In [1]: import numpy as np

In [2]: np.set_printoptions(precision=2, suppress=True, linewidth=120)

In [3]: tidy = lambda a: np.round(a, 2) + 0

In [4]: F = np.array([[-2, 1, 1, -2, -2, -2],
   ...:     [-2, -1, 0, 1, -2, -1],
   ...:     [-2, -2, 2, -2, 1, 1],
   ...:     [-2, -1, -1, -2, 0, 1]])

In [5]: F[3] = F[0]

In [6]: F
Out[6]: 
array([[-2,  1,  1, -2, -2, -2],
       [-2, -1,  0,  1, -2, -1],
       [-2, -2,  2, -2,  1,  1],
       [-2,  1,  1, -2, -2, -2]])

In [7]: left, s, VT = np.linalg.svd(F)

In [8]: evecs = VT[:(s > 1e-8).sum()]

In [9]: rng = np.random.default_rng(3163)

In [10]: x0 = F[0] + 4 * F[3] + rng.integers(2) * np.eye(6)[4]

In [11]: x0
Out[11]: array([-10.,   5.,   5., -10., -10., -10.])

In [12]: tidy(np.linalg.norm(x0 - evecs.T @ evecs @ x0))
Out[12]: np.float64(0.0)

In [13]: tidy(np.diag(evecs.T @ evecs))
Out[13]: array([0.56, 0.6 , 0.25, 0.72, 0.51, 0.35])

In [14]: left, s, VT = np.linalg.svd(F)

In [15]: np.argmax(s[:-1] / (s[1:] + 1e-6)) + 1
Out[15]: np.int64(3)

In [16]: B = left[:, :3] @ np.diag(s[:3]) @ VT[:3]

In [17]: tidy(np.linalg.norm(F - B, 2)), tidy(s[3])
Out[17]: (np.float64(0.0), np.float64(0.0))

In [18]: tidy(np.abs(F - B).max())
Out[18]: np.float64(0.0)

In [19]: [round(float(x), 2) for x in np.linalg.svd(F, compute_uv=False)[:3]]
Out[19]: [6.39, 4.08, 2.73]

In [20]: np.argsort(-np.linalg.norm(F, axis=0).round(6), kind="stable")[:3]
Out[20]: array([0, 3, 4])

In [21]: tidy(np.linalg.norm(F, 2) / np.linalg.norm(F))
Out[21]: np.float64(0.79)

In [22]: left, s = np.linalg.svd(F)
ValueError: too many values to unpack (expected 2)


In [23]: left, s, VT = np.linalg.svd(F, full_matrices=False)

In [24]: tidy(VT @ VT.T)
Out[24]: 
array([[1., 0., 0., 0.],
       [0., 1., 0., 0.],
       [0., 0., 1., 0.],
       [0., 0., 0., 1.]])

In [25]: tidy(np.sqrt((s ** 2).sum())), tidy(np.linalg.norm(F))
Out[25]: (np.float64(8.06), np.float64(8.06))

In [26]: tidy(s / s[0])
Out[26]: array([1.  , 0.64, 0.43, 0.  ])

In [27]: tidy(left.T @ F @ VT.T)
Out[27]: 
array([[6.39, 0.  , 0.  , 0.  ],
       [0.  , 4.08, 0.  , 0.  ],
       [0.  , 0.  , 2.73, 0.  ],
       [0.  , 0.  , 0.  , 0.  ]])

In [28]: tidy(np.cumsum(s ** 2) / np.sum(s ** 2))
Out[28]: array([0.63, 0.89, 1.  , 1.  ])

In [29]: tidy(np.abs(VT[0]))
Out[29]: array([0.58, 0.08, 0.28, 0.43, 0.47, 0.42])

In [30]: tidy(left.T @ left)
Out[30]: 
array([[1., 0., 0., 0.],
       [0., 1., 0., 0.],
       [0., 0., 1., 0.],
       [0., 0., 0., 1.]])

In [31]: W0 = np.diag(np.array([1, 2]))

In [32]: W0
Out[32]: 
array([[1, 0],
       [0, 2]])

In [33]: W0 @ W0
Out[33]: 
array([[1, 0],
       [0, 4]])

In [34]: B = W0[0, 0] * W0[1:] - np.outer(W0[1:, 0], W0[0])

In [35]: B
Out[35]: array([[0, 2]])

In [36]: np.flatnonzero(~B.round(6).any(axis=1))
Out[36]: array([], dtype=int64)

In [37]: np.linalg.matrix_rank(B), np.linalg.matrix_rank(W0)
Out[37]: (np.int64(1), np.int64(2))

In [38]: x0 = np.array([0, -1])

In [39]: y = W0 @ x0

In [40]: y
Out[40]: array([ 0, -2])

In [41]: tidy(np.linalg.solve(W0.T, W0[0]))
Out[41]: array([1., 0.])

In [42]: np.linalg.solve(W0, y[:-1])
ValueError: solve1: Input operand 1 has a mismatch in its core dimension 0, with gufunc signature (m,m),(m)->(m) (size 1 is different from 2)


In [43]: tidy(np.linalg.solve(W0, y))
Out[43]: array([ 0., -1.])

In [44]: tidy(np.linalg.solve(W0, -3 * y))
Out[44]: array([0., 3.])

In [45]: W0.sum(axis=0)
Out[45]: array([1, 2])

In [46]: W0 - W0[0]
Out[46]: 
array([[ 0,  0],
       [-1,  2]])

In [47]: np.zeros(2, 2)
TypeError: Cannot interpret '2' as a data type


In [48]: np.linalg.matrix_rank(W0)
Out[48]: np.int64(2)
